$ ipython --no-banner

In [1]: import numpy as np

In [2]: from numpy import linalg as LA

In [3]: np.set_printoptions(precision=2, suppress=True, linewidth=200, sign=" ")

In [4]: def rd(a):
   ...:     return np.round(a, 2) + 0
   ...: 

In [5]: E = np.loadtxt("mat.csv", delimiter=",")

In [6]: E
Out[6]: 
array([[ 0.6 ,  0.  ,  0.4 ],
       [ 0.33,  0.5 ,  0.17],
       [ 0.4 ,  0.  ,  0.6 ]])

In [7]: # rows sum to 1

In [8]: rd((E + E.T) / 2)
Out[8]: 
array([[ 0.6 ,  0.16,  0.4 ],
       [ 0.16,  0.5 ,  0.08],
       [ 0.4 ,  0.08,  0.6 ]])

In [9]: rd(LA.det(E))
Out[9]: np.float64(0.1)

In [10]: rd(LA.matrix_power(E, 2))
Out[10]: 
array([[ 0.52,  0.  ,  0.48],
       [ 0.43,  0.25,  0.32],
       [ 0.48,  0.  ,  0.52]])

In [11]: M2 = LA.inv(E)

In [12]: np.allclose(M2, E.T)
Out[12]: False

In [13]: u = np.array([3, 0, 1])

In [14]: M2 = E + np.outer(u, np.eye(3)[1])

In [15]: M2
Out[15]: 
array([[ 0.6 ,  3.  ,  0.4 ],
       [ 0.33,  0.5 ,  0.17],
       [ 0.4 ,  1.  ,  0.6 ]])

In [16]: LA.matrix_rank(LA.inv(M2) - LA.inv(E), tol=1e-8)
Out[16]: np.int64(1)

In [17]: rd(LA.det(M2) / LA.det(E)), rd(1 + LA.solve(E, u)[1])
Out[17]: (np.float64(-2.6), np.float64(-2.6))

In [18]: M2 = E / LA.norm(E, axis=1, keepdims=True)

In [19]: cov = M2 @ M2.T

In [20]: rd(cov[1])
Out[20]: array([ 0.59,  1.  ,  0.52])

In [21]: rd(np.degrees(np.arccos(np.clip(cov[1, 2], -1, 1))))
Out[21]: np.float64(58.59)

In [22]: rd(LA.norm(M2, axis=1))
Out[22]: array([ 1.,  1.,  1.])

In [23]: rng = np.random.default_rng(11479)

In [24]: m1 = np.triu(rng.random((4, 4)) < 0.6, 1).astype(int)

In [25]: m1 = m1 + m1.T

In [26]: m1
Out[26]: 
array([[ 0,  1,  0,  1],
       [ 1,  0,  0,  1],
       [ 0,  0,  0,  1],
       [ 1,  1,  1,  0]])

In [27]: w, V = LA.eigh(m1)

In [28]: (w > 1e-8).sum(), (w < -1e-8).sum()
Out[28]: (np.int64(2), np.int64(2))

In [29]: rd(LA.svd(m1, compute_uv=False))
Out[29]: array([ 2.17,  1.48,  1.  ,  0.31])

In [30]: rd(V.T @ m1 @ V)
Out[30]: 
array([[-1.48,  0.  ,  0.  ,  0.  ],
       [ 0.  , -1.  ,  0.  ,  0.  ],
       [ 0.  ,  0.  ,  0.31,  0.  ],
       [ 0.  ,  0.  ,  0.  ,  2.17]])

In [31]: rd(LA.eigvalsh(m1 + 4 * np.eye(4)))
Out[31]: array([ 2.52,  3.  ,  4.31,  6.17])

In [32]: np.abs(V[:, -1]).round(6).argmax()
Out[32]: np.int64(3)

In [33]: rd(V.T @ V)
Out[33]: 
array([[ 1.,  0.,  0.,  0.],
       [ 0.,  1.,  0.,  0.],
       [ 0.,  0.,  1.,  0.],
       [ 0.,  0.,  0.,  1.]])

In [34]: m1.sum(axis=1)
Out[34]: array([ 2,  2,  1,  3])

In [35]: np.count_nonzero(m1)
Out[35]: np.int64(8)

In [36]: np.unravel_index(np.abs(m1).argmax(), m1.shape)
Out[36]: (np.int64(0), np.int64(1))
